In [1]: import numpy as np

In [2]: np.set_printoptions(suppress=True, linewidth=140)

In [3]: E = np.load("block17.npy")

In [4]: print(E)
[[ 0 -3 -1  2]
 [ 3  0 -2  2]
 [ 1  2  0 -4]
 [-2 -2  4  0]]

In [5]: # antisymmetric, zero diagonal

In [6]: print(np.round(np.linalg.det(E[::-1]), 2))
100.0

In [7]: print(round(float(np.linalg.det(E.T)), 2))
100.0

In [8]: print(np.kron(np.eye(2, dtype=int), E))
[[ 0 -3 -1  2  0  0  0  0]
 [ 3  0 -2  2  0  0  0  0]
 [ 1  2  0 -4  0  0  0  0]
 [-2 -2  4  0  0  0  0  0]
 [ 0  0  0  0  0 -3 -1  2]
 [ 0  0  0  0  3  0 -2  2]
 [ 0  0  0  0  1  2  0 -4]
 [ 0  0  0  0 -2 -2  4  0]]

In [9]: print(round(np.linalg.eigvals(E).sum().real, 2))
0.0

In [10]: print(np.round(np.poly(E), 2) + 0)
[  1.   0.  38.   0. 100.]

In [11]: hat = np.triu(np.array([[-1, -3, -1, 3], [-3, 3, -3, 0], [3, 2, -1, 3], [1, 0, -1, 2]]), 1) + np.eye(4)

In [12]: out = hat @ E @ np.linalg.inv(hat)

In [13]: print(np.trace(out), np.trace(E))
0.0 0

In [14]: print(hat @ E - E @ hat)
[[-16.  -8.   9.   1.]
 [ -3.   3.   3.   9.]
 [ -6.  -3.  19.  -3.]
 [  0.  -6.  -8.  -6.]]

In [15]: x = np.array([0, 2, 2, 2])

In [16]: print(np.round(np.linalg.eigvals(E).real, 2) + 0)
[0. 0. 0. 0.]

In [17]: print(round(float(np.linalg.det(E)), 2))
100.0

In [18]: print(x @ E @ x)
0

In [19]: O = np.linalg.solve(np.eye(4) - E, np.eye(4) + E)

In [20]: print(round(np.linalg.det(O), 2))
1.0

In [21]: blk = np.stack([E, 3 * E, E[::-1]])

In [22]: print(np.linalg.matrix_rank(blk))
[4 4 4]

In [23]: print(np.einsum("bij,cij->bc", blk, blk))
[[ 76 228  -6]
 [228 684 -18]
 [ -6 -18  76]]

In [24]: print(np.round(np.linalg.norm(blk, axis=(1, 2)), 2))
[ 8.72 26.15  8.72]

In [25]: print(blk.sum(axis=0))
[[ -2 -14   0   8]
 [ 13   2  -8   4]
 [  7   8  -2 -14]
 [ -8 -11  15   2]]

In [26]: O = E.astype(float).copy()

In [27]: for j in range(4):
    ...:     O[:, j] -= O[:, :j] @ (O[:, :j].T @ O[:, j])
    ...:     O[:, j] /= np.linalg.norm(O[:, j])
    ...: 

In [28]: print(O.round(2) + 0)
[[ 0.   -0.79 -0.3  -0.53]
 [ 0.8  -0.34  0.41  0.27]
 [ 0.27  0.41  0.34 -0.8 ]
 [-0.53 -0.3   0.79  0.  ]]

In [29]: C = 10 * np.array([[-1.0, 0.6, -1.0], [0.0, 0.1, 2.4], [0.0, -0.3, -1.6]])

In [30]: rng = np.random.default_rng(235537)

In [31]: z = rng.integers(0, 3, 21)

In [32]: feats = C[z] + rng.normal(size=(21, 3))

In [33]: print(feats.round(2) + 0)
[[  0.05   0.5   23.93]
 [ -0.7    1.03  23.73]
 [ -9.53   4.45 -10.33]
 [  2.1   -0.6  -15.39]
 [ -0.5   -2.15 -14.12]
 [ -0.51  -2.63 -15.61]
 [  0.27  -2.74 -15.39]
 [  0.    -0.65  24.  ]
 [ -8.39   5.61 -10.99]
 [ -2.58  -4.17 -16.14]
 [  1.75  -1.95 -16.59]
 [-10.05   5.99 -10.49]
 [-11.49   7.22 -10.37]
 [ -0.58  -2.77 -14.26]
 [ -1.15   0.42  23.89]
 [ -9.51   6.34 -10.17]
 [  1.33   1.56  24.26]
 [  0.27  -0.74  22.03]
 [ -1.34  -3.81 -16.24]
 [  1.32  -0.13  22.9 ]
 [  1.79  -4.05 -16.35]]

In [34]: left, sig, VT = np.linalg.svd(E, full_matrices=False)

In [35]: print(sig.round(2))
[5.93 5.93 1.69 1.69]

In [36]: print(round(np.sqrt((sig ** 2).sum()), 2), round(np.linalg.norm(E), 2))
8.72 8.72

In [37]: print(left.shape, sig.shape, VT.shape)
(4, 4) (4,) (4, 4)

In [38]: print((sig > 1e-8).sum())
4

In [39]: print(np.round(sig / sig[0], 2))
[1.   1.   0.28 0.28]

In [40]: print(np.round(left.T @ E @ VT.T, 2) + 0)
[[5.93 0.   0.   0.  ]
 [0.   5.93 0.   0.  ]
 [0.   0.   1.69 0.  ]
 [0.   0.   0.   1.69]]

In [41]: print(np.round(np.cumsum(sig ** 2) / np.sum(sig ** 2), 2))
[0.46 0.93 0.96 1.  ]
